>>> import numpy as np
>>> np.set_printoptions(precision=1, suppress=True, linewidth=160, sign=" ")
>>> rd = lambda a: np.round(a, 1) + 0
>>> F = np.array([[0, 0, 1, 0], [0, 0, 0, 1], [1, 0, 0, 0], [0, 1, 0, 0]])
>>> F @ F
array([[ 1,  0,  0,  0],
       [ 0,  1,  0,  0],
       [ 0,  0,  1,  0],
       [ 0,  0,  0,  1]])
>>> np.trace(F)
np.int64(0)
>>> rd(np.abs(np.linalg.eigvals(F)).max())
np.float64(1.0)
>>> np.allclose(F, F.T)
True
>>> rd(np.linalg.det(F))
np.float64(1.0)
>>> rd(np.sort(np.abs(np.linalg.eigvals(F))))
array([ 1.,  1.,  1.,  1.])
>>> vec = np.array([-3, -3, -2, -2])
>>> [p for p in range(1, 25) if np.allclose(np.linalg.matrix_power(F, p), np.eye(4))]
[2, 4, 6, 8, 10, 12, 14, 16, 18, 20, 22, 24]
>>> rd(np.sort(np.abs(np.degrees(np.angle(np.linalg.eigvals(F))))))
array([   0.,    0.,  180.,  180.])
>>> evals, V = np.linalg.eig(F)
>>> rd(np.sort(np.linalg.eigvals(F @ F)))
array([ 1.,  1.,  1.,  1.])
>>> evals
array([ 1., -1.,  1., -1.])
>>> F @ V[:, 0] - evals[0] * V[:, 0]
array([ 0.,  0.,  0.,  0.])
>>> A = np.load("arr.npy")
>>> A
array([[-2., -1.,  4.,  4.,  0.,  0.,  0.,  0.,  0.],
       [ 0., -2.,  5.,  2.,  0.,  0.,  0.,  0.,  0.],
       [ 1.,  3., -3., -2.,  0.,  0.,  0.,  0.,  0.],
       [-3., -4., -2., -3.,  0.,  0.,  0.,  0.,  0.],
       [ 0.,  0.,  0.,  0.,  8.,  7., -8., -3.,  0.],
       [ 0.,  0.,  0.,  0.,  7.,  8.,  8.,  6.,  3.],
       [ 0.,  0.,  0.,  0., -6.,  0., -3.,  2.,  7.],
       [ 0.,  0.,  0.,  0.,  2.,  3.,  3., -6., -1.],
       [ 0.,  0.,  0.,  0., -3., -9., -1.,  3.,  7.]])
>>> # 2 blocks once reordered
>>> out = np.array([[3, 2, 6],
...     [3, 6, 0],
...     [0, 9, 1],
...     [0, 9, 6],
...     [4, 6, 4],
...     [2, 0, 8],
...     [1, 4, 4],
...     [2, 8, 6],
...     [3, 0, 6]])
>>> np.einsum("ik,kj->ij", A, out)
array([[ -9.,  62.,  16.],
       [ -6.,  51.,  17.],
       [ 12., -25.,  -9.],
       [-21., -75., -38.],
       [ 32.,  -8.,  38.],
       [ 73., 122., 178.],
       [ -2., -32.,  18.],
       [  2., -24.,   2.],
       [ -4.,   2., -28.]])
>>> A @ out
array([[ -9.,  62.,  16.],
       [ -6.,  51.,  17.],
       [ 12., -25.,  -9.],
       [-21., -75., -38.],
       [ 32.,  -8.,  38.],
       [ 73., 122., 178.],
       [ -2., -32.,  18.],
       [  2., -24.,   2.],
       [ -4.,   2., -28.]])
>>> out.T @ A.T
array([[ -9.,  -6.,  12., -21.,  32.,  73.,  -2.,   2.,  -4.],
       [ 62.,  51., -25., -75.,  -8., 122., -32., -24.,   2.],
       [ 16.,  17.,  -9., -38.,  38., 178.,  18.,   2., -28.]])
>>> print(np.linalg.matrix_rank(A @ out))
3
>>> mat = np.load("test13.npy")
>>> mat
array([[  3,   4,   5],
       [  6,   7,   8],
       [  9,  10,  11],
       [ 12,  13,  14],
       [ 15,  16,  17],
       [ 18,  19,  20],
       [ 21,  22,  23],
       [ 24,  25,  26],
       [ 27,  28,  29],
       [ 30,  31,  32]])
>>> # null space of dimension 1
>>> U, sigma, vt = np.linalg.svd(mat)
>>> rd(sigma)
array([ 106.9,    2. ,    0. ])
>>> out = U[:, :2] @ np.diag(sigma[:2]) @ vt[:2]
>>> print(rd(np.abs(mat - out).max()))
0.0
>>> rd(np.linalg.norm(mat - out, 2)), rd(sigma[2])
(np.float64(0.0), np.float64(0.0))
>>> print(rd(out))
[[  3.   4.   5.]
 [  6.   7.   8.]
 [  9.  10.  11.]
 [ 12.  13.  14.]
 [ 15.  16.  17.]
 [ 18.  19.  20.]
 [ 21.  22.  23.]
 [ 24.  25.  26.]
 [ 27.  28.  29.]
 [ 30.  31.  32.]]
>>> np.linalg.matrix_rank(mat, rtol=0.05)
np.int64(1)
